% python3 -q
>>> import numpy as np
>>> np.set_printoptions(suppress=True, linewidth=100)
>>> feats = np.load("test8.npy")
>>> feats
array([[-39.8,  62.2,  62. , -41.1, -41.4, -60. ],
       [-40.6,  60.8,  59.4, -39.5, -39.9, -59.7],
       [-41.7,  59.6,  60.4, -40.2, -39.8, -58.5],
       [-41.4,  59. ,  60.1, -38.5, -40.5, -56.5],
       [-39.4,  58.7,  59.1, -40.2, -38.8, -60.5],
       [-42.7,  60.3,  60.9, -39.5, -39.9, -61.2],
       [-39.3,  61. ,  60. , -41.5, -40.1, -59.8],
       [-40.3,  60. ,  60.6, -39.8, -39.4, -59.5],
       [-40.7,  59.7,  60.7, -39.5, -41.2, -60.1],
       [-39.8,  59.9,  57.8, -39.2, -38.6, -60.3],
       [-39.3,  62.4,  61.6, -41.3, -41.1, -60.1],
       [-40.6,  60.2,  61.2, -39.8, -39.2, -61.3],
       [-38. ,  59.7,  60.9, -39.4, -39. , -61. ],
       [-40.3,  61. ,  59.4, -38.9, -39.7, -59.7],
       [-39.5,  58.7,  59. , -39.2, -40.7, -60.1],
       [-38.2,  60.3,  59.1, -41.4, -40.1, -59.4],
       [-39.1,  61. ,  60.9, -40.7, -41.2, -60.6],
       [-39.9,  58.2,  61.9, -39.3, -39.9, -59.4],
       [-39.3,  60.7,  59.3, -39.1, -39.5, -61.4],
       [-41.2,  59.3,  59.9, -40.6, -42.2, -60.6],
       [-41. ,  60.1,  59.8, -39.6, -38. , -59.9],
       [-39.4,  59.3,  60.7, -38.3, -41.5, -59.3]])
>>> x = np.array([-1, -4, -7, 0, -6, 4])
>>> y = feats @ x
>>> np.round(np.linalg.solve(feats.T @ feats, feats.T @ y), 1) + 0
array([-1., -4., -7.,  0., -6.,  4.])
>>> print(np.round(np.linalg.pinv(feats) @ feats, 1) + 0)
[[1. 0. 0. 0. 0. 0.]
 [0. 1. 0. 0. 0. 0.]
 [0. 0. 1. 0. 0. 0.]
 [0. 0. 0. 1. 0. 0.]
 [0. 0. 0. 0. 1. 0.]
 [0. 0. 0. 0. 0. 1.]]
>>> rng = np.random.default_rng(8775)
>>> y = y + 0.3 * rng.normal(size=22)
>>> y.round(1)
array([-634.5, -617.9, -614.6, -598.8, -618.4, -630.1, -624.2, -625.8, -615.9, -613.9, -635.1,
       -638.8, -636.9, -620.1, -604.4, -613.9, -626.3, -624.1, -627.4, -604.2, -630.1, -611.6])
>>> coef, *_ = np.linalg.lstsq(feats, y)
>>> coef.round(1) + 0
array([-1. , -4.1, -7. ,  0. , -6. ,  3.9])
>>> np.round(feats.T @ (y - feats @ coef), 1) + 0
array([0., 0., 0., 0., 0., 0.])
>>> coef.round()
array([-1., -4., -7.,  0., -6.,  4.])
>>> [round(float(np.linalg.norm(np.linalg.solve(feats.T @ feats + lam * np.eye(6), feats.T @ y))), 2) for lam in (0, 1, 10, 100)]
[10.89, 10.38, 7.81, 5.19]
